$ ipython --no-banner

In [1]: import numpy as np

In [2]: from numpy import linalg as LA

In [3]: np.set_printoptions(precision=2, suppress=True, linewidth=160)

In [4]: rd = lambda a: np.round(a, 2) + 0

In [5]: rng = np.random.default_rng(55)

In [6]: feats = (rng.random((7, 7)) < 0.3) + np.eye(7)

In [7]: feats /= feats.sum(axis=1, keepdims=True)

In [8]: rd(feats)
Out[8]: 
array([[0.33, 0.  , 0.33, 0.33, 0.  , 0.  , 0.  ],
       [0.  , 0.67, 0.  , 0.  , 0.  , 0.33, 0.  ],
       [0.5 , 0.  , 0.5 , 0.  , 0.  , 0.  , 0.  ],
       [0.  , 0.25, 0.25, 0.25, 0.  , 0.  , 0.25],
       [0.  , 0.  , 0.  , 0.  , 1.  , 0.  , 0.  ],
       [0.  , 0.33, 0.  , 0.  , 0.33, 0.33, 0.  ],
       [0.  , 0.33, 0.  , 0.  , 0.  , 0.  , 0.67]])

In [9]: M2 = LA.inv(feats)

In [10]: np.allclose(M2, feats.T)
Out[10]: False

In [11]: rd(LA.slogdet(feats)[0])
Out[11]: np.float64(1.0)

In [12]: rd(feats @ M2)
Out[12]: 
array([[1., 0., 0., 0., 0., 0., 0.],
       [0., 1., 0., 0., 0., 0., 0.],
       [0., 0., 1., 0., 0., 0., 0.],
       [0., 0., 0., 1., 0., 0., 0.],
       [0., 0., 0., 0., 1., 0., 0.],
       [0., 0., 0., 0., 0., 1., 0.],
       [0., 0., 0., 0., 0., 0., 1.]])

In [13]: M2
Out[13]: 
array([[ 3. ,  1.5,  0. , -4. ,  0.5, -1.5,  1.5],
       [ 0. ,  3. ,  0. ,  0. ,  1. , -3. ,  0. ],
       [-3. , -1.5,  2. ,  4. , -0.5,  1.5, -1.5],
       [ 3. ,  0. , -2. ,  0. ,  0. ,  0. ,  0. ],
       [ 0. ,  0. ,  0. ,  0. ,  1. ,  0. ,  0. ],
       [ 0. , -3. ,  0. ,  0. , -2. ,  6. ,  0. ],
       [ 0. , -1.5,  0. ,  0. , -0.5,  1.5,  1.5]])

In [14]: rd(LA.det(feats) * M2)
Out[14]: 
array([[ 0.01,  0.  ,  0.  , -0.01,  0.  ,  0.  ,  0.  ],
       [ 0.  ,  0.01,  0.  ,  0.  ,  0.  , -0.01,  0.  ],
       [-0.01,  0.  ,  0.01,  0.01,  0.  ,  0.  ,  0.  ],
       [ 0.01,  0.  , -0.01,  0.  ,  0.  ,  0.  ,  0.  ],
       [ 0.  ,  0.  ,  0.  ,  0.  ,  0.  ,  0.  ,  0.  ],
       [ 0.  , -0.01,  0.  ,  0.  , -0.01,  0.02,  0.  ],
       [ 0.  ,  0.  ,  0.  ,  0.  ,  0.  ,  0.  ,  0.  ]])

In [15]: def softmax(z):
    ...:     e = np.exp(z - z.max(axis=-1, keepdims=True))
    ...:     return e / e.sum(axis=-1, keepdims=True)
    ...: 

In [16]: rd(softmax(feats[2]))
Out[16]: array([0.2 , 0.12, 0.2 , 0.12, 0.12, 0.12, 0.12])

In [17]: scores = feats @ feats.T / np.sqrt(7)

In [18]: rd(softmax(scores + np.triu(np.full(scores.shape, -np.inf), 1)))
Out[18]: 
array([[1.  , 0.  , 0.  , 0.  , 0.  , 0.  , 0.  ],
       [0.45, 0.55, 0.  , 0.  , 0.  , 0.  , 0.  ],
       [0.34, 0.3 , 0.36, 0.  , 0.  , 0.  , 0.  ],
       [0.25, 0.25, 0.25, 0.26, 0.  , 0.  , 0.  ],
       [0.18, 0.18, 0.18, 0.18, 0.27, 0.  , 0.  ],
       [0.16, 0.18, 0.16, 0.16, 0.18, 0.18, 0.  ],
       [0.13, 0.15, 0.13, 0.15, 0.13, 0.14, 0.17]])

In [19]: rd(softmax(scores))
Out[19]: 
array([[0.15, 0.14, 0.15, 0.15, 0.14, 0.14, 0.14],
       [0.13, 0.16, 0.13, 0.14, 0.13, 0.15, 0.14],
       [0.15, 0.14, 0.16, 0.14, 0.14, 0.14, 0.14],
       [0.14, 0.14, 0.14, 0.15, 0.13, 0.14, 0.15],
       [0.13, 0.13, 0.13, 0.13, 0.19, 0.15, 0.13],
       [0.13, 0.15, 0.13, 0.14, 0.15, 0.15, 0.14],
       [0.13, 0.15, 0.13, 0.15, 0.13, 0.14, 0.17]])

In [20]: rd(softmax(scores)[2] @ feats)
Out[20]: array([0.13, 0.22, 0.17, 0.09, 0.18, 0.09, 0.13])

In [21]: rd(LA.matrix_power(feats, 2))
Out[21]: 
array([[0.28, 0.08, 0.36, 0.19, 0.  , 0.  , 0.08],
       [0.  , 0.56, 0.  , 0.  , 0.11, 0.33, 0.  ],
       [0.42, 0.  , 0.42, 0.17, 0.  , 0.  , 0.  ],
       [0.12, 0.31, 0.19, 0.06, 0.  , 0.08, 0.23],
       [0.  , 0.  , 0.  , 0.  , 1.  , 0.  , 0.  ],
       [0.  , 0.33, 0.  , 0.  , 0.44, 0.22, 0.  ],
       [0.  , 0.44, 0.  , 0.  , 0.  , 0.11, 0.44]])

In [22]: pr = np.eye(7)[4]

In [23]: for _ in range(5):
    ...:     pr = pr @ feats
    ...:     print(pr.round(2))
    ...: 
[0. 0. 0. 0. 1. 0. 0.]
[0. 0. 0. 0. 1. 0. 0.]
[0. 0. 0. 0. 1. 0. 0.]
[0. 0. 0. 0. 1. 0. 0.]
[0. 0. 0. 0. 1. 0. 0.]
